$ python -q
>>> import numpy as np
>>> from numpy import linalg as LA
>>> np.set_printoptions(suppress=True, linewidth=160)
>>> def rnd(a):
...     return np.round(a, 1) + 0
... 
>>> W0 = np.loadtxt("dump.csv", delimiter=",")
>>> W0
array([[ 0.6,  0.6,  1.1, -0.8,  0.4],
       [ 0.6,  0.3,  0.4, -0.7, -0.1],
       [-2.9, -1.4, -2.7,  3.9, -1. ],
       [-3.3, -1.6, -2.5,  3.5, -1. ],
       [-1.1, -0.6, -0.8,  0.6, -0.3],
       [ 1.4,  0.6,  0.8, -1.1,  0.4],
       [-1.5, -1. , -1.5,  1.6, -0.5],
       [-2. , -1.5, -1.6,  2.6, -0.6],
       [-0.7, -0.9, -0.9,  1. , -0.1],
       [-2.1, -1. , -1.1,  3. , -0.9],
       [-2. , -1.3, -1.4,  2.2, -1.1],
       [ 3.6,  1.6,  2.1, -3.7,  0.7],
       [-0.1,  0.1,  0.8, -0.7, -0.3],
       [-1.2, -0.8, -1.4,  2.4, -0.7],
       [ 1.4,  0.7,  0.9, -1.5,  0.4],
       [ 1.1,  0.3,  0.6, -1.1,  0.2],
       [ 0.9,  0.4,  0.7, -1.2, -0.1],
       [-1.3, -0.1, -1.1,  0.8,  0.5],
       [-3.7, -1.9, -2.8,  3.9, -1.4],
       [ 3.6,  1.4,  2.8, -2.8,  1. ],
       [-0.1,  0.2, -0.3,  0.1,  0.3]])
>>> O, Rm = LA.qr(W0)
>>> rnd(Rm)
array([[-9.2, -4.5, -6.9,  9.9, -2.8],
       [ 0. ,  1.2,  0.6, -1.2,  0.8],
       [ 0. ,  0. ,  1.6, -0.5, -0.3],
       [ 0. ,  0. ,  0. , -1.9,  0.2],
       [ 0. ,  0. ,  0. ,  0. , -1.1]])
>>> rnd(np.abs(np.diag(Rm)))
array([9.2, 1.2, 1.6, 1.9, 1.1])
>>> rnd(abs(Rm[0, 0])), rnd(LA.norm(W0[:, 0]))
(np.float64(9.2), np.float64(9.2))
>>> rnd(O)
array([[-0.1,  0.2,  0.3, -0.2, -0.1],
       [-0.1,  0. ,  0. ,  0. ,  0.3],
       [ 0.3,  0. , -0.3, -0.3,  0.2],
       [ 0.4,  0. ,  0. ,  0. ,  0. ],
       [ 0.1,  0. ,  0. ,  0.3,  0. ],
       [-0.2, -0.1, -0.1, -0.1,  0. ],
       [ 0.2, -0.2, -0.2,  0.2,  0. ],
       [ 0.2, -0.4,  0.1,  0. , -0.3],
       [ 0.1, -0.5, -0.1,  0.2, -0.4],
       [ 0.2,  0. ,  0.3, -0.5,  0.1],
       [ 0.2, -0.3,  0.2,  0.1,  0.2],
       [-0.4, -0.1, -0.3,  0.1,  0.3],
       [ 0. ,  0.1,  0.5,  0.2,  0.2],
       [ 0.1, -0.2, -0.3, -0.4,  0.2],
       [-0.2,  0. , -0.1,  0. ,  0.1],
       [-0.1, -0.2, -0.1,  0.1,  0. ],
       [-0.1,  0. ,  0. ,  0.1,  0.3],
       [ 0.1,  0.4, -0.3,  0.1, -0.4],
       [ 0.4, -0.1,  0. ,  0.1,  0.2],
       [-0.4, -0.3,  0.2, -0.4, -0.2],
       [ 0. ,  0.2, -0.2, -0.1, -0.1]])
>>> x = np.array([5, 1, 1, 7, 6])
>>> h = np.maximum(W0 @ x, 0)
>>> np.flatnonzero(h > 1e-9)
array([ 0,  2,  5,  7,  8,  9, 13, 14, 17, 19, 20])
>>> W0 * (h > 1e-9)[:, None]
array([[ 0.6,  0.6,  1.1, -0.8,  0.4],
       [ 0. ,  0. ,  0. , -0. , -0. ],
       [-2.9, -1.4, -2.7,  3.9, -1. ],
       [-0. , -0. , -0. ,  0. , -0. ],
       [-0. , -0. , -0. ,  0. , -0. ],
       [ 1.4,  0.6,  0.8, -1.1,  0.4],
       [-0. , -0. , -0. ,  0. , -0. ],
       [-2. , -1.5, -1.6,  2.6, -0.6],
       [-0.7, -0.9, -0.9,  1. , -0.1],
       [-2.1, -1. , -1.1,  3. , -0.9],
       [-0. , -0. , -0. ,  0. , -0. ],
       [ 0. ,  0. ,  0. , -0. ,  0. ],
       [-0. ,  0. ,  0. , -0. , -0. ],
       [-1.2, -0.8, -1.4,  2.4, -0.7],
       [ 1.4,  0.7,  0.9, -1.5,  0.4],
       [ 0. ,  0. ,  0. , -0. ,  0. ],
       [ 0. ,  0. ,  0. , -0. , -0. ],
       [-1.3, -0.1, -1.1,  0.8,  0.5],
       [-0. , -0. , -0. ,  0. , -0. ],
       [ 3.6,  1.4,  2.8, -2.8,  1. ],
       [-0.1,  0.2, -0.3,  0.1,  0.3]])
>>> rnd(np.maximum(W0 @ (3 * x), 0))
array([ 4.5,  0. ,  8.1,  0. ,  0. ,  9.3,  0. ,  4.5,  3.3,  9. ,  0. ,  0. ,  0. , 13.2,  1.5,  0. ,  0. ,  2.7,  0. , 25.8,  5.7])
>>> C2 = np.cov(W0, rowvar=False)
>>> np.argsort(-W0.std(axis=0).round(6), kind="stable")
array([3, 0, 2, 1, 4])
>>> np.argwhere(np.triu(np.abs(np.corrcoef(W0.T)) > 0.8, 1))
array([[0, 1],
       [0, 2],
       [0, 3],
       [0, 4],
       [1, 2],
       [1, 3],
       [1, 4],
       [2, 3],
       [2, 4],
       [3, 4]])
>>> rnd(np.polyfit(W0[:, 1], W0[:, 0], 1))
array([1.9, 0.1])
>>> rnd(np.corrcoef(W0[:, 1], W0[:, 0])[0, 1])
np.float64(1.0)
>>> rnd(C2)
array([[ 4.1,  2. ,  3. , -4.3,  1.2],
       [ 2. ,  1. ,  1.5, -2.1,  0.6],
       [ 3. ,  1.5,  2.4, -3.3,  0.9],
       [-4.3, -2.1, -3.3,  4.8, -1.3],
       [ 1.2,  0.6,  0.9, -1.3,  0.4]])
>>> rnd(W0.std(axis=0))
array([2. , 1. , 1.5, 2.1, 0.6])
>>> Xs = W0 - W0.mean(axis=0)
>>> V = LA.svd(Xs)[2][:1]
>>> B = Xs - Xs @ V.T @ V
>>> rnd(B.std(axis=0))
array([0.3, 0.2, 0.3, 0.3, 0.3])
>>> rnd(np.cov(Xs @ V.T, rowvar=False))
np.float64(12.4)
>>> rnd((Xs @ V.T).std(axis=0))
array([3.4])
>>> proj = W0 @ LA.solve(W0.T @ W0, W0.T)
>>> np.allclose(proj @ proj, proj)
True
>>> rnd(LA.eigvalsh(proj))
array([0., 0., 0., 0., 0., 0., 0., 0., 0., 0., 0., 0., 0., 0., 0., 0., 1., 1., 1., 1., 1.])
>>> mat = np.array([[0, 2, 0, 0], [3, -2, 0, 0], [0, 0, 0, 2], [0, 0, 3, -2]])
>>> mat @ mat
array([[ 6, -4,  0,  0],
       [-6, 10,  0,  0],
       [ 0,  0,  6, -4],
       [ 0,  0, -6, 10]])
>>> LA.matrix_power(mat, 3)
array([[-12,  20,   0,   0],
       [ 30, -32,   0,   0],
       [  0,   0, -12,  20],
       [  0,   0,  30, -32]])
>>> np.allclose(mat @ mat.T, mat.T @ mat)
False
>>> rng = np.random.default_rng(157)
>>> lab = rng.permutation(4)
>>> lab
array([0, 1, 2, 3])
>>> B = mat[lab][:, lab]
>>> B
array([[ 0,  2,  0,  0],
       [ 3, -2,  0,  0],
       [ 0,  0,  0,  2],
       [ 0,  0,  3, -2]])
>>> np.diag(B)
array([ 0, -2,  0, -2])
>>> rnd(LA.det(B)), rnd(LA.det(mat[lab]))
(np.float64(36.0), np.float64(36.0))
